% ipython --no-banner

In [1]: import numpy as np

In [2]: np.set_printoptions(precision=3, suppress=True, linewidth=140, legacy="1.25")

In [3]: rd = lambda a: np.round(a, 3) + 0

In [4]: f = np.array([4, -5, 0, 1])

In [5]: rng = np.random.default_rng(5666)

In [6]: K = np.outer(rng.normal(size=34), f) + 0.05 * rng.normal(size=(34, 4))

In [7]: rd(K)
Out[7]: 
array([[-0.39 ,  0.432,  0.003, -0.049],
       [-7.251,  9.098, -0.038, -1.871],
       [ 3.218, -4.117,  0.021,  0.806],
       [ 0.379, -0.514,  0.016,  0.103],
       [-0.221,  0.242, -0.041, -0.094],
       [-1.367,  1.739,  0.077, -0.42 ],
       [-2.351,  2.913, -0.012, -0.655],
       [-6.369,  7.955, -0.037, -1.555],
       [ 1.127, -1.403,  0.078,  0.239],
       [ 5.525, -6.86 ,  0.059,  1.375],
       [-5.683,  7.153, -0.011, -1.426],
       [ 3.512, -4.402,  0.049,  0.879],
       [-7.159,  8.944, -0.097, -1.783],
       [-4.236,  5.278, -0.055, -0.994],
       [ 0.268, -0.214, -0.026,  0.052],
       [-0.106,  0.152, -0.067,  0.016],
       [-1.006,  1.302,  0.103, -0.237],
       [-0.694,  0.798, -0.021, -0.163],
       [ 4.378, -5.454,  0.041,  1.039],
       [ 5.517, -6.88 , -0.033,  1.477],
       [-1.24 ,  1.728,  0.004, -0.285],
       [ 0.887, -1.127, -0.048,  0.223],
       [ 1.451, -1.906, -0.001,  0.42 ],
       [-2.527,  3.073,  0.01 , -0.653],
       [ 3.819, -4.967,  0.037,  0.889],
       [ 6.933, -8.79 ,  0.125,  1.756],
       [ 2.746, -3.474, -0.033,  0.665],
       [ 3.681, -4.67 ,  0.046,  0.897],
       [-5.095,  6.447, -0.009, -1.343],
       [-0.187,  0.171,  0.089, -0.054],
       [-7.203,  8.99 ,  0.013, -1.836],
       [ 6.171, -7.721,  0.063,  1.529],
       [ 1.617, -2.074,  0.008,  0.494],
       [ 6.184, -7.716,  0.135,  1.588]])

In [8]: np.linalg.cond(K) > 100
Out[8]: True

In [9]: round(np.log10(np.linalg.cond(K)))
Out[9]: 2

In [10]: np.argsort(-np.linalg.norm(K, axis=0).round(6), kind="stable")[:3]
Out[10]: array([1, 0, 3])

In [11]: rd(np.abs(np.linalg.svd(K)[2][-1]))
Out[11]: array([0.503, 0.256, 0.419, 0.711])

In [12]: rd(np.linalg.norm(K, 2) / np.linalg.norm(K))
Out[12]: 1.0
